$ ipython --no-banner

In [1]: import numpy as np

In [2]: from numpy import linalg as LA

In [3]: np.set_printoptions(suppress=True, linewidth=200)

In [4]: X = np.loadtxt("arr.csv", delimiter=",")

In [5]: print(X)
[[ 3. -3.  2. -3. -1.  0.  3.  2.  1. -1.]
 [-9.  9. -6.  9.  3.  0. -9. -6. -3.  3.]
 [-9.  9. -6.  9.  3.  0. -9. -6. -3.  3.]
 [-3.  3. -2.  3.  1.  0. -3. -2. -1.  1.]
 [-9.  9. -6.  9.  3.  0. -9. -6. -3.  3.]
 [ 3. -3.  2. -3. -1.  0.  3.  2.  1. -1.]
 [ 0.  0.  0.  0.  0.  0.  0.  0.  0.  0.]
 [-6.  6. -4.  6.  2.  0. -6. -4. -2.  2.]
 [-9.  9. -6.  9.  3.  0. -9. -6. -3.  3.]
 [ 0.  0.  0.  0.  0.  0.  0.  0.  0.  0.]]

In [6]: # columns 1 and 3 are equal

In [7]: def softmax(z):
   ...:     e = np.exp(z - z.max(axis=-1, keepdims=True))
   ...:     return e / e.sum(axis=-1, keepdims=True)
   ...: 

In [8]: print(np.round(softmax(10 * X[1]), 3) + 0)
[0.  0.5 0.  0.5 0.  0.  0.  0.  0.  0. ]

In [9]: print(np.round(softmax(X[1] + 4), 3) + 0)
[0.    0.499 0.    0.499 0.001 0.    0.    0.    0.    0.001]

In [10]: print(np.round(softmax(X).sum(axis=1), 3))
[1. 1. 1. 1. 1. 1. 1. 1. 1. 1.]

In [11]: S = X @ X.T / np.sqrt(10)

In [12]: print(softmax(S)[1] @ X)
[-9.  9. -6.  9.  3.  0. -9. -6. -3.  3.]

In [13]: print(softmax(S).round(6).argmax(axis=1))
[0 1 1 1 1 0 0 1 1 0]
